% ipython --no-banner

In [1]: import numpy as np

In [2]: from numpy import linalg as LA

In [3]: np.set_printoptions(precision=2, suppress=True, linewidth=200, sign=" ")

In [4]: def rnd(a):
   ...:     return np.round(a, 2) + 0
   ...: 

In [5]: W0 = np.load("out19.npy")

In [6]: W0
Out[6]: 
array([[ 1.02,  0.  , -3.  ,  0.  ],
       [ 1.  , -2.98,  1.  , -3.  ],
       [-3.  , -1.  ,  0.02, -3.  ],
       [ 1.  ,  0.  , -3.  ,  0.02]])

In [7]: x = np.array([4, 9, 7, 1])

In [8]: rhs = W0 @ x

In [9]: rhs
Out[9]: array([-16.92, -18.82, -23.86, -16.98])

In [10]: rnd(LA.solve(W0, rhs + W0[:, 2]))
Out[10]: array([ 4.,  9.,  8.,  1.])

In [11]: rnd(LA.solve(W0, W0[:, 0]))
Out[11]: array([ 1.,  0.,  0.,  0.])

In [12]: rnd(LA.solve(W0, rhs))
Out[12]: array([ 4.,  9.,  7.,  1.])

In [13]: Z = np.array([[-2.1, 0.0, -0.7, 0.3]])

In [14]: rng = np.random.default_rng(903)

In [15]: K = np.array([[3], [1], [-1], [-3], [0], [2], [0], [3], [1], [2]]) @ Z + 0.02 * rng.normal(size=(10, 4))

In [16]: rnd(K)
Out[16]: 
array([[-6.3 ,  0.01, -2.12,  0.91],
       [-2.13, -0.02, -0.7 ,  0.32],
       [ 2.07,  0.02,  0.73, -0.31],
       [ 6.32,  0.04,  2.14, -0.89],
       [-0.01, -0.02,  0.  , -0.01],
       [-4.2 , -0.01, -1.38,  0.63],
       [-0.02,  0.01,  0.04,  0.  ],
       [-6.24,  0.01, -2.08,  0.9 ],
       [-2.09, -0.04, -0.68,  0.3 ],
       [-4.18,  0.01, -1.4 ,  0.61]])

In [17]: def softmax(z):
    ...:     e = np.exp(z - z.max(axis=-1, keepdims=True))
    ...:     return e / e.sum(axis=-1, keepdims=True)
    ...: 

In [18]: rnd(softmax(K[8] + -3))
Out[18]: array([ 0.04,  0.33,  0.17,  0.46])

In [19]: S = K @ K.T / np.sqrt(4)

In [20]: rnd(softmax(S + np.triu(np.full(S.shape, -np.inf), 1)))
Out[20]: 
array([[ 1.  ,  0.  ,  0.  ,  0.  ,  0.  ,  0.  ,  0.  ,  0.  ,  0.  ,  0.  ],
       [ 0.99,  0.01,  0.  ,  0.  ,  0.  ,  0.  ,  0.  ,  0.  ,  0.  ,  0.  ],
       [ 0.  ,  0.01,  0.99,  0.  ,  0.  ,  0.  ,  0.  ,  0.  ,  0.  ,  0.  ],
       [ 0.  ,  0.  ,  0.  ,  1.  ,  0.  ,  0.  ,  0.  ,  0.  ,  0.  ,  0.  ],
       [ 0.21,  0.2 ,  0.2 ,  0.19,  0.2 ,  0.  ,  0.  ,  0.  ,  0.  ,  0.  ],
       [ 0.99,  0.  ,  0.  ,  0.  ,  0.  ,  0.01,  0.  ,  0.  ,  0.  ,  0.  ],
       [ 0.14,  0.14,  0.14,  0.14,  0.14,  0.14,  0.14,  0.  ,  0.  ,  0.  ],
       [ 0.55,  0.  ,  0.  ,  0.  ,  0.  ,  0.  ,  0.  ,  0.45,  0.  ,  0.  ],
       [ 0.49,  0.  ,  0.  ,  0.  ,  0.  ,  0.04,  0.  ,  0.46,  0.  ,  0.  ],
       [ 0.53,  0.  ,  0.  ,  0.  ,  0.  ,  0.  ,  0.  ,  0.46,  0.  ,  0.  ]])

In [21]: softmax(S).round(6).argmax(axis=1)
Out[21]: array([ 0,  0,  3,  3,  0,  0,  7,  0,  0,  0])

In [22]: x = np.array([8, 2, 6, 6])

In [23]: rhs = K @ x

In [24]: rnd(LA.pinv(K) @ K)
Out[24]: 
array([[ 1.,  0.,  0.,  0.],
       [ 0.,  1.,  0.,  0.],
       [ 0.,  0.,  1.,  0.],
       [ 0.,  0.,  0.,  1.]])

In [25]: rnd(LA.lstsq(K, rhs)[0])
Out[25]: array([ 8.,  2.,  6.,  6.])

In [26]: rhs = rhs + 0.02 * rng.normal(size=10)

In [27]: rnd(rhs)
Out[27]: array([-57.66, -19.37,  19.13,  58.17,  -0.23, -38.12,   0.1 , -56.98, -19.04, -38.21])

In [28]: b, *_ = LA.lstsq(K, rhs)

In [29]: rnd(b)
Out[29]: array([ 7.97,  2.21,  6.  ,  5.82])

In [30]: b.round()
Out[30]: array([ 8.,  2.,  6.,  6.])
